$ python3 -q
>>> import numpy as np
>>> import numpy.linalg as la
>>> np.set_printoptions(precision=2, suppress=True, linewidth=120, sign=" ")
>>> E = np.loadtxt("layer6.csv", delimiter=",")
>>> E
array([[-1.9, -0.1, -1.1, -1.2, -1.3, -0.6, -2. , -0.5, -1.1,  0.6, -0.9,  0.4,  0.9],
       [ 0.2,  0.5, -0.4,  0.9,  0.5,  0.4,  0. , -1.1,  1.7,  0.6,  0.3, -0.6, -0.2],
       [ 0.3, -1.7, -1.6,  1.4,  0.4,  0.1, -0.4,  0. ,  0.2,  0. , -0.4,  0.5, -0.2],
       [-0.5, -0.6,  0.3, -0.2,  1.1,  1.3, -1.4,  1. , -1.5, -1.8, -1. , -0.3, -0.8],
       [ 0.5,  0.6, -1. , -2.4,  1.8,  0.8,  0.3,  0.6, -0.2,  0. , -1. ,  0.4,  0. ],
       [-0.3,  0.6, -1.2, -0.1, -1.5,  1.6, -0.9,  0.5, -2.7,  1.2, -1.4,  0.9,  0.9],
       [ 2.1, -1. ,  0.6, -0.1,  0.2,  1.4, -0.6,  1.4,  0.5, -0.2,  1.7, -0.5,  0.1],
       [-1.8,  1.5, -0.4, -0.3, -0.8, -0.2, -1.7,  0.3, -0.3,  0.8,  1. ,  1. ,  1.3],
       [-0.1,  0.1, -0.3, -2.1,  1.2,  2.7, -0.1, -0.5, -0.9, -0.4, -1.1, -0.1, -0.7],
       [-2.5, -0.6, -1. ,  1. , -0.5,  1.3, -1.5, -1.9,  0.7, -0.7,  1.1,  0.4,  0.4],
       [-3. , -2.4, -4.2,  2.1, -1.2, -2.7, -3.9,  0.6, -8.4, -1.8, -3. ,  2.7, -5.4],
       [-3.6,  0. ,  0.2,  0. ,  0.6,  1.1, -0.2, -2.4, -0.3,  0.8,  0.6,  1. ,  1.6],
       [ 0.1, -1.1, -0.1,  2.3,  1.1, -1.3, -0.3,  0.1,  0.4,  0.8, -1.6,  0.7,  1.6],
       [ 1. ,  1.2, -0.3, -0.5, -1.4,  0.3,  1.2, -1.2,  0.2,  0.1,  0.2,  1.4,  0. ],
       [-0.4,  0.7, -0.8,  0.4,  1.7, -1.8,  0.5,  0.4,  0.4,  1.4, -1.5, -0.3, -0.9],
       [ 1.2,  0.3, -0.7, -1. ,  0.5, -0.4, -0.1,  0.4,  1.3,  1.3,  0.7,  1.5,  0.6],
       [-0.2,  0.7, -1.2, -1.2, -0.6,  0.4,  0.3,  0.6,  0.3,  0.4,  0.2,  0.8,  0.7],
       [ 0.9, -1.6,  1.5, -0.5, -1.5, -0.9, -0.1, -0.6,  1.2, -0.6, -2. , -0.6, -1.2],
       [ 0.6,  1.5,  0.4,  1.2,  0.6,  0. , -0.1,  1.2, -2.6,  0.9,  1.4,  1. , -0.2],
       [-0.7, -0.9, -0.8, -0.2,  1.7,  1. ,  0.9, -0.2,  0. ,  0.5,  1. , -2. ,  0. ],
       [-1.2, -0.9, -0.2,  1.9,  0.6,  1.5, -0.7, -0.3, -0.5, -0.3, -0.7, -0.6,  1.5],
       [-0.5,  0.3, -0.8, -0.6, -0.4, -1.3, -1. , -0.4,  1.1, -1.8, -1.3,  2.2, -1.4],
       [ 0.7, -1. , -0.2, -0.3,  0.9, -0.6, -0.4, -2. ,  0.1, -0.1, -0.2, -0.2, -1.3],
       [ 0.2, -0.2, -0.4, -0.2,  1.2, -1.3, -0.9, -0.4,  1.4, -1.1, -0.8,  1.8,  1.3],
       [ 0.4, -1.4,  2.3, -1.4, -0.4,  0.4, -0.2,  0.7, -1.7, -0.8,  1. ,  1.1,  0.3],
       [ 0.8, -0.7,  0.5, -0.9, -1.2,  0.2, -1.9,  1.4,  3.2, -1.8,  0.1,  0.5,  0.6],
       [ 0.7, -0.4, -0.9, -0.2,  1.9, -0.7,  0.3, -0.1,  0.7, -0.3, -0.5,  0.1,  1.1],
       [-0.4,  0.8,  0.9, -1.9,  1.8, -0.5,  1.6,  1.6,  0.8,  0.6,  0. ,  0.5, -1.9],
       [ 0.5, -0.4, -1.1,  1.4,  1.6, -2. ,  0.2, -1.2, -0.3,  1.8, -1.3,  0.1,  2.2]])
>>> x0 = np.array([-2, 0, 3, 1, 1, 2, 3, -2, -2, -2, 1, -2, 3])
>>> y = E @ x0
>>> np.round(la.solve(E.T @ E, E.T @ y), 2) + 0
array([-2.,  0.,  3.,  1.,  1.,  2.,  3., -2., -2., -2.,  1., -2.,  3.])
>>> rng = np.random.default_rng(7894)
>>> y = y + 0.1 * rng.normal(size=29)
>>> y
array([ -6.31,  -0.96,  -7.  ,   3.09,  -4.85,  -2.6 ,  -1.87,  -2.94,   4.12,   5.95, -28.26,  17.26,  -1.3 ,  -1.24,
        -9.7 , -12.45,  -5.34,  -5.79,   1.28,   9.64,  12.44, -15.9 ,  -3.3 ,  -6.3 ,   7.89, -12.33,  -0.92,  -5.48,
        -0.13])
>>> beta, *_ = la.lstsq(E, y)
>>> np.round(E.T @ (y - E @ beta), 2) + 0
array([ 0.,  0.,  0.,  0.,  0.,  0.,  0.,  0.,  0.,  0.,  0.,  0.,  0.])
>>> np.round(la.norm(y - E @ beta), 2)
np.float64(0.39)
>>> [round(float(la.norm(la.solve(E.T @ E + lam * np.eye(13), E.T @ y))), 2) for lam in (0, 1, 10, 100)]
[7.38, 7.02, 5.4, 2.25]
